% python3 -q
>>> import numpy as np
>>> np.set_printoptions(precision=3, suppress=True, linewidth=160, legacy="1.25")
>>> rnd = lambda a: np.round(a, 3) + 0
>>> arr = np.array([[6.0, 0.0, 0.0, 5.0, 0.0, 5.0, 0.0],
...     [0.0, 6.0, 5.0, 0.0, 0.0, 0.0, 5.0],
...     [0.0, 5.0, 6.0, 0.0, 0.0, 0.0, 5.0],
...     [5.0, 0.0, 0.0, 6.0, 0.0, 5.0, 0.0],
...     [0.0, 0.0, 0.0, 0.0, 6.0, 0.0, 0.0],
...     [5.0, 0.0, 0.0, 5.0, 0.0, 6.0, 0.0],
...     [0.0, 5.0, 5.0, 0.0, 0.0, 0.0, 6.0]])
>>> Lm = np.linalg.cholesky(arr)
>>> rnd(Lm @ Lm.T)
array([[6., 0., 0., 5., 0., 5., 0.],
       [0., 6., 5., 0., 0., 0., 5.],
       [0., 5., 6., 0., 0., 0., 5.],
       [5., 0., 0., 6., 0., 5., 0.],
       [0., 0., 0., 0., 6., 0., 0.],
       [5., 0., 0., 5., 0., 6., 0.],
       [0., 5., 5., 0., 0., 0., 6.]])
>>> np.linalg.eigvalsh(arr).min() > 0
True
>>> rnd(np.diag(Lm) ** 2)
array([6.   , 6.   , 1.833, 1.833, 6.   , 1.455, 1.455])
>>> ev, vecs = np.linalg.eigh(arr)
>>> x = np.array([1, -1, 5, -1, -1, 2, -3])
>>> rnd(vecs * np.maximum(ev, 0) @ vecs.T)
array([[6., 0., 0., 5., 0., 5., 0.],
       [0., 6., 5., 0., 0., 0., 5.],
       [0., 5., 6., 0., 0., 0., 5.],
       [5., 0., 0., 6., 0., 5., 0.],
       [0., 0., 0., 0., 6., 0., 0.],
       [5., 0., 0., 5., 0., 6., 0.],
       [0., 5., 5., 0., 0., 0., 6.]])
>>> rnd(vecs * np.abs(ev) @ vecs.T)
array([[6., 0., 0., 5., 0., 5., 0.],
       [0., 6., 5., 0., 0., 0., 5.],
       [0., 5., 6., 0., 0., 0., 5.],
       [5., 0., 0., 6., 0., 5., 0.],
       [0., 0., 0., 0., 6., 0., 0.],
       [5., 0., 0., 5., 0., 6., 0.],
       [0., 5., 5., 0., 0., 0., 6.]])
>>> np.abs(arr).sum(axis=1).max(), rnd(np.abs(ev).max())
(16.0, 16.0)
>>> rnd(np.linalg.eigvalsh(arr[1:, 1:]))
array([ 1.,  1.,  1.,  6., 11., 16.])
>>> ev, vecs = np.linalg.eigh(arr)
>>> rnd(ev.sum()), np.trace(arr)
(42.0, 42.0)
>>> rnd(vecs.T @ arr @ vecs)
array([[ 1.,  0.,  0.,  0.,  0.,  0.,  0.],
       [ 0.,  1.,  0.,  0.,  0.,  0.,  0.],
       [ 0.,  0.,  1.,  0.,  0.,  0.,  0.],
       [ 0.,  0.,  0.,  1.,  0.,  0.,  0.],
       [ 0.,  0.,  0.,  0.,  6.,  0.,  0.],
       [ 0.,  0.,  0.,  0.,  0., 16.,  0.],
       [ 0.,  0.,  0.,  0.,  0.,  0., 16.]])
>>> rnd(ev)
array([ 1.,  1.,  1.,  1.,  6., 16., 16.])
>>> (ev > 1e-8).sum(), (ev < -1e-8).sum()
(7, 0)
>>> np.unique(ev.round(6) + 0, return_counts=True)[1]
array([4, 1, 2])
>>> rnd(vecs @ np.diag(ev) @ vecs.T)
array([[6., 0., 0., 5., 0., 5., 0.],
       [0., 6., 5., 0., 0., 0., 5.],
       [0., 5., 6., 0., 0., 0., 5.],
       [5., 0., 0., 6., 0., 5., 0.],
       [0., 0., 0., 0., 6., 0., 0.],
       [5., 0., 0., 5., 0., 6., 0.],
       [0., 5., 5., 0., 0., 0., 6.]])
